$ ipython --no-banner

In [1]: import numpy as np

In [2]: from numpy import linalg as LA

In [3]: np.set_printoptions(precision=2, suppress=True, linewidth=200, floatmode="fixed")

In [4]: data = np.load("m.npy")

In [5]: print(data)
[[ 0.00 -1.00 -3.00  5.00]
 [ 2.00  1.00 -2.00 -2.00]
 [-2.00  2.00  1.00  1.00]
 [ 0.00  0.00  0.00  2.00]]

In [6]: np.kron(np.eye(2, dtype=int), data)
Out[6]: 
array([[ 0.00, -1.00, -3.00,  5.00,  0.00, -0.00, -0.00,  0.00],
       [ 2.00,  1.00, -2.00, -2.00,  0.00,  0.00, -0.00, -0.00],
       [-2.00,  2.00,  1.00,  1.00, -0.00,  0.00,  0.00,  0.00],
       [ 0.00,  0.00,  0.00,  2.00,  0.00,  0.00,  0.00,  0.00],
       [ 0.00, -0.00, -0.00,  0.00,  0.00, -1.00, -3.00,  5.00],
       [ 0.00,  0.00, -0.00, -0.00,  2.00,  1.00, -2.00, -2.00],
       [-0.00,  0.00,  0.00,  0.00, -2.00,  2.00,  1.00,  1.00],
       [ 0.00,  0.00,  0.00,  0.00,  0.00,  0.00,  0.00,  2.00]])

In [7]: print(np.round(LA.det(data[::-1]), 2))
-40.0

In [8]: print(np.einsum("ii->", data))
4.0

In [9]: round(float(LA.eigvals(data).sum().real), 2)
Out[9]: 4.0

In [10]: round(float(LA.det(data.T)), 2)
Out[10]: -40.0

In [11]: LA.eigvals(data)
Out[11]: array([-2.09+0.00j,  2.05+2.32j,  2.05-2.32j,  2.00+0.00j])

In [12]: round(LA.det(2 * data), 2), np.round(LA.det(data), 2)
Out[12]: (np.float64(-640.0), np.float64(-40.0))

In [13]: print(np.einsum("ij,ji->", data, data))
6.0

In [14]: q, vecs = LA.qr(data[:, :3])[0], LA.qr(data[:, 3:])[0]

In [15]: sig = LA.svd(q.T @ vecs, compute_uv=False)

In [16]: sig
Out[16]: array([0.94])

In [17]: round(float(LA.norm(q @ q.T - vecs @ vecs.T, 2)), 2)
Out[17]: 1.0

In [18]: np.degrees(np.arccos(sig.clip(0, 1)))
Out[18]: array([20.06])

In [19]: print((sig > 0.9).sum())
1
